% ipython --no-banner

In [1]: import numpy as np

In [2]: np.set_printoptions(suppress=True, linewidth=200)

In [3]: def rd(a):
   ...:     return np.round(a, 3) + 0
   ...: 

In [4]: X = np.loadtxt("block17.csv", delimiter=",")

In [5]: print(rd(X))
[[0.444 0.111 0.111 0.333]
 [0.333 0.222 0.111 0.333]
 [0.286 0.429 0.143 0.143]
 [0.25  0.25  0.    0.5  ]]

In [6]: # rows sum to 1

In [7]: rd(np.linalg.det(X))
Out[7]: np.float64(-0.002)

In [8]: print(rd((X + X.T) / 2))
[[0.444 0.222 0.198 0.292]
 [0.222 0.222 0.27  0.292]
 [0.198 0.27  0.143 0.071]
 [0.292 0.292 0.071 0.5  ]]

In [9]: rd((X - X.T) / 2)
Out[9]: 
array([[ 0.   , -0.111, -0.087,  0.042],
       [ 0.111,  0.   , -0.159,  0.042],
       [ 0.087,  0.159,  0.   ,  0.071],
       [-0.042, -0.042, -0.071,  0.   ]])

In [10]: print(np.allclose(X, X.T))
False

In [11]: q = X.astype(float).copy()

In [12]: for j in range(4):
    ...:     q[:, j] -= q[:, :j] @ (q[:, :j].T @ q[:, j])
    ...:     q[:, j] /= np.linalg.norm(q[:, j])
    ...: 

In [13]: rd(q.T @ X)
Out[13]: 
array([[ 0.673,  0.458,  0.189,  0.632],
       [ 0.   ,  0.313,  0.037,  0.025],
       [ 0.   ,  0.   ,  0.089, -0.29 ],
       [ 0.   ,  0.   ,  0.   ,  0.094]])

In [14]: rd(q.T @ q)
Out[14]: 
array([[1., 0., 0., 0.],
       [0., 1., 0., 0.],
       [0., 0., 1., 0.],
       [0., 0., 0., 1.]])

In [15]: print(np.linalg.norm(X, axis=1).argmax())
3

In [16]: rd(X[2] @ X[0])
Out[16]: np.float64(0.238)

In [17]: rd(np.linalg.norm(X, 1)), rd(np.linalg.norm(X, np.inf))
Out[17]: (np.float64(1.313), np.float64(1.0))

In [18]: print(rd(np.linalg.norm(X, axis=1)))
[0.577 0.533 0.553 0.612]

In [19]: rd(np.einsum("ij,ji->", X, X))
Out[19]: np.float64(1.083)

In [20]: rd(np.einsum("ii->", X))
Out[20]: np.float64(1.31)

In [21]: rd(np.poly(X))
Out[21]: array([ 1.   , -1.31 ,  0.316, -0.004, -0.002])

In [22]: rd(np.linalg.eigvals(X).sum().real)
Out[22]: np.float64(1.31)

In [23]: W0 = np.load("w.npy")

In [24]: print(W0)
[[36 13 -3]
 [13 25 -7]
 [-3 -7 31]]

In [25]: # symmetric

In [26]: vec = np.ones(3)

In [27]: for _ in range(6):
    ...:     vec = W0 @ vec
    ...:     vec /= np.linalg.norm(vec)
    ...:     print(round(vec @ W0 @ vec, 3))
    ...: 
38.669
42.821
45.217
46.371
46.869
47.073

In [28]: rd(vec)
Out[28]: array([ 0.78 ,  0.55 , -0.298])

In [29]: print(rd(np.linalg.eigvalsh(W0)[-1]))
47.208

In [30]: L = np.linalg.cholesky(W0)

In [31]: rd(np.diag(L) ** 2)
Out[31]: array([36.   , 20.306, 29.026])

In [32]: print(rd(L))
[[ 6.     0.     0.   ]
 [ 2.167  4.506  0.   ]
 [-0.5   -1.313  5.388]]

In [33]: np.linalg.eigvalsh(W0).min() > 0
Out[33]: np.True_

In [34]: print(rd(np.poly(W0)))
[     1.    -92.   2564. -21218.]

In [35]: rd(np.linalg.det(W0[::-1]))
Out[35]: np.float64(-21218.0)

In [36]: np.kron(np.eye(2, dtype=int), W0)
Out[36]: 
array([[36, 13, -3,  0,  0,  0],
       [13, 25, -7,  0,  0,  0],
       [-3, -7, 31,  0,  0,  0],
       [ 0,  0,  0, 36, 13, -3],
       [ 0,  0,  0, 13, 25, -7],
       [ 0,  0,  0, -3, -7, 31]])

In [37]: rd(np.linalg.det(2 * W0)), rd(np.linalg.det(W0))
Out[37]: (np.float64(169744.0), np.float64(21218.0))

In [38]: rd(np.linalg.eigvals(W0))
Out[38]: array([47.208, 29.616, 15.176])

In [39]: rng = np.random.default_rng(325)

In [40]: other = W0 + rng.integers(-2, 3, (3, 2)) @ rng.integers(-2, 3, (2, 3))

In [41]: print(other)
[[32 11  1]
 [15 25 -5]
 [-3 -6 27]]

In [42]: np.abs(other - W0).sum(axis=1)
Out[42]: array([10,  4,  5])

In [43]: vec = np.array([2, 0, -1])

In [44]: rhs = W0 @ vec

In [45]: rhs
Out[45]: array([ 75,  33, -37])

In [46]: print(rd(np.linalg.solve(W0.T, W0[1])))
[0. 1. 0.]

In [47]: print(rd(np.linalg.solve(W0, rhs + W0[:, 1])))
[ 2.  1. -1.]

In [48]: rd(np.linalg.solve(W0, 4 * rhs))
Out[48]: array([ 8.,  0., -4.])

In [49]: rd(np.linalg.solve(W0, rhs))
Out[49]: array([ 2.,  0., -1.])

In [50]: M = np.load("dump.npy")

In [51]: M
Out[51]: 
array([[ 0,  1,  4],
       [-1,  0,  8],
       [-4, -8,  0]])

In [52]: try:
    ...:     np.linalg.inv(M)
    ...: except np.linalg.LinAlgError as e:
    ...:     print("failed:", e)
    ...: 
failed: Singular matrix

In [53]: print(rd(np.trace(np.linalg.pinv(M) @ M)))
2.0

In [54]: rd(M @ np.linalg.pinv(M) @ M)
Out[54]: 
array([[ 0.,  1.,  4.],
       [-1.,  0.,  8.],
       [-4., -8.,  0.]])

In [55]: print(np.allclose(M[:-1].T @ np.linalg.lstsq(M[:-1].T, M[-1])[0], M[-1]))
True

In [56]: idx = rng.permutation(3)

In [57]: idx
Out[57]: array([0, 2, 1])

In [58]: other = M[idx][:, idx]

In [59]: np.allclose(other, M)
Out[59]: False

In [60]: np.trace(other)
Out[60]: np.int64(0)

In [61]: vec = np.array([-2, -2, -2])

In [62]: rd(np.linalg.det(M))
Out[62]: np.float64(0.0)

In [63]: print(rd(np.linalg.eigvals(M).real))
[0. 0. 0.]

In [64]: print(vec @ M @ vec)
0

In [65]: q = np.linalg.solve(np.eye(3) - M, np.eye(3) + M)

In [66]: rd(np.linalg.det(q))
Out[66]: np.float64(1.0)

In [67]: f, v = M[0], M[1]

In [68]: f @ f
Out[68]: np.int64(17)

In [69]: p = (f @ v) / (f @ f) * f

In [70]: print(rd((v - p) @ f))
0.0

In [71]: print(np.linalg.matrix_rank(np.outer(f, v)))
1

In [72]: np.outer(f, v)
Out[72]: 
array([[ 0,  0,  0],
       [-1,  0,  8],
       [-4,  0, 32]])

In [73]: feats = np.load("x.npy")

In [74]: rd(feats)
Out[74]: 
array([[ 0.013, -0.013, -0.066, -0.092],
       [-0.013,  0.013,  0.066,  0.092],
       [-0.066,  0.066,  0.329,  0.461],
       [-0.092,  0.092,  0.461,  0.645]])

In [75]: # projection: eigenvalues are 0 or 1

In [76]: evals, vecs = np.linalg.eigh(feats)

In [77]: vec = np.array([2, 2, 5, 1])

In [78]: print(rd(vecs * np.abs(evals) @ vecs.T))
[[ 0.013 -0.013 -0.066 -0.092]
 [-0.013  0.013  0.066  0.092]
 [-0.066  0.066  0.329  0.461]
 [-0.092  0.092  0.461  0.645]]

In [79]: vec = np.array([1, 2, 0, 1])

In [80]: rd(feats @ feats @ vec)
Out[80]: array([-0.105,  0.105,  0.526,  0.737])

In [81]: print(rd((vec - feats @ vec) @ (feats @ vec)))
0.0

In [82]: rd(np.kron(np.eye(2, dtype=int), feats))
Out[82]: 
array([[ 0.013, -0.013, -0.066, -0.092,  0.   ,  0.   ,  0.   ,  0.   ],
       [-0.013,  0.013,  0.066,  0.092,  0.   ,  0.   ,  0.   ,  0.   ],
       [-0.066,  0.066,  0.329,  0.461,  0.   ,  0.   ,  0.   ,  0.   ],
       [-0.092,  0.092,  0.461,  0.645,  0.   ,  0.   ,  0.   ,  0.   ],
       [ 0.   ,  0.   ,  0.   ,  0.   ,  0.013, -0.013, -0.066, -0.092],
       [ 0.   ,  0.   ,  0.   ,  0.   , -0.013,  0.013,  0.066,  0.092],
       [ 0.   ,  0.   ,  0.   ,  0.   , -0.066,  0.066,  0.329,  0.461],
       [ 0.   ,  0.   ,  0.   ,  0.   , -0.092,  0.092,  0.461,  0.645]])

In [83]: np.einsum("ij,ji->", feats, feats)
Out[83]: np.float64(1.0)

In [84]: rd(np.linalg.eigvals(feats).sum().real)
Out[84]: np.float64(1.0)

In [85]: rd(np.poly(feats))
Out[85]: array([ 1., -1.,  0.,  0.,  0.])

In [86]: rd(np.linalg.det(feats.T))
Out[86]: np.float64(0.0)

In [87]: blk = np.stack([feats, 4 * feats, feats[::-1]])

In [88]: rd(np.linalg.norm(blk, axis=(1, 2)))
Out[88]: array([1., 4., 1.])

In [89]: np.linalg.matrix_rank(blk)
Out[89]: array([1, 1, 1])

In [90]: ang = np.radians(60)

In [91]: r_ = np.eye(4)

In [92]: r_[2, 2] = r_[3, 3] = np.cos(ang)

In [93]: r_[2, 3], r_[3, 2] = -np.sin(ang), np.sin(ang)

In [94]: rd(r_)
Out[94]: 
array([[ 1.   ,  0.   ,  0.   ,  0.   ],
       [ 0.   ,  1.   ,  0.   ,  0.   ],
       [ 0.   ,  0.   ,  0.5  , -0.866],
       [ 0.   ,  0.   ,  0.866,  0.5  ]])

In [95]: other = X @ r_.T

In [96]: np.allclose(X @ X.T, other @ other.T)
Out[96]: True

In [97]: rd(np.linalg.svd(X, compute_uv=False)), rd(np.linalg.svd(other, compute_uv=False))
Out[97]: (array([1.074, 0.309, 0.22 , 0.024]), array([1.074, 0.309, 0.22 , 0.024]))

In [98]: rd(other)
Out[98]: 
array([[ 0.444,  0.111, -0.233,  0.263],
       [ 0.333,  0.222, -0.233,  0.263],
       [ 0.286,  0.429, -0.052,  0.195],
       [ 0.25 ,  0.25 , -0.433,  0.25 ]])

In [99]: rd(np.abs(other - X).max(axis=0))
Out[99]: array([0.   , 0.   , 0.433, 0.25 ])

In [100]: q, _ = np.linalg.qr(np.array([[-0.3, 0.6, -0.1], [-0.4, 0.7, 1.8], [-0.6, -0.7, 0.7]]))

In [101]: data = -2 * q

In [102]: rd(data)
Out[102]: 
array([[ 0.768,  1.004,  1.55 ],
       [ 1.024,  1.165, -1.262],
       [ 1.536, -1.279,  0.066]])

In [103]: rd(np.diff(data, axis=0))
Out[103]: 
array([[ 0.256,  0.162, -2.812],
       [ 0.512, -2.444,  1.329]])

In [104]: print(np.unravel_index(np.abs(data).argmax(), data.shape))
(np.int64(0), np.int64(2))

In [105]: np.linalg.matrix_rank(data)
Out[105]: np.int64(3)

In [106]: data.shape
Out[106]: (3, 3)

In [107]: np.linalg.rank(data)
Traceback (most recent call last):
  Cell In[107], line 1
    np.linalg.rank(data)
AttributeError: module 'numpy.linalg' has no attribute 'rank'


In [108]: print(rd(data.mean(axis=0)))
[1.11  0.297 0.118]

In [109]: rd(data.sum(axis=1))
Out[109]: array([3.322, 0.927, 0.324])

In [110]: rd(np.linalg.norm(data))
Out[110]: np.float64(3.464)

In [111]: rd(np.abs(data).max())
Out[111]: np.float64(1.55)

In [112]: rd(np.linalg.svd(data, compute_uv=False))
Out[112]: array([2., 2., 2.])

In [113]: rd(data[1] @ data[2])
Out[113]: np.float64(0.0)

In [114]: rd(np.linalg.norm(data, "nuc"))
Out[114]: np.float64(6.0)

In [115]: print(rd(np.linalg.norm(data, axis=0)))
[2. 2. 2.]

In [116]: idx = rng.permutation(3)

In [117]: idx
Out[117]: array([2, 0, 1])

In [118]: other = data[idx][:, idx]

In [119]: rd(np.linalg.det(other)), rd(np.linalg.det(data[idx]))
Out[119]: (np.float64(-8.0), np.float64(-8.0))

In [120]: rd(np.sort(np.abs(np.linalg.eigvals(other))))
Out[120]: array([2., 2., 2.])

In [121]: np.allclose(other, data)
Out[121]: False

In [122]: other = np.array([[0]])

In [123]: Z = np.array([[0, -1, -1], [-2, -1, 1], [-1, 0, -1]])

In [124]: J = np.block([[other, np.array([[0, -1, 1]])], [np.zeros((3, 1)), Z]])

In [125]: J
Out[125]: 
array([[ 0.,  0., -1.,  1.],
       [ 0.,  0., -1., -1.],
       [ 0., -2., -1.,  1.],
       [ 0., -1.,  0., -1.]])

In [126]: idx = rng.permutation(4)

In [127]: print(idx)
[1 2 0 3]

In [128]: other = J[idx][:, idx]

In [129]: np.allclose(other, J)
Out[129]: False

In [130]: rd(np.sort(np.abs(np.linalg.eigvals(other))))
Out[130]: array([0.   , 1.414, 1.414, 2.   ])
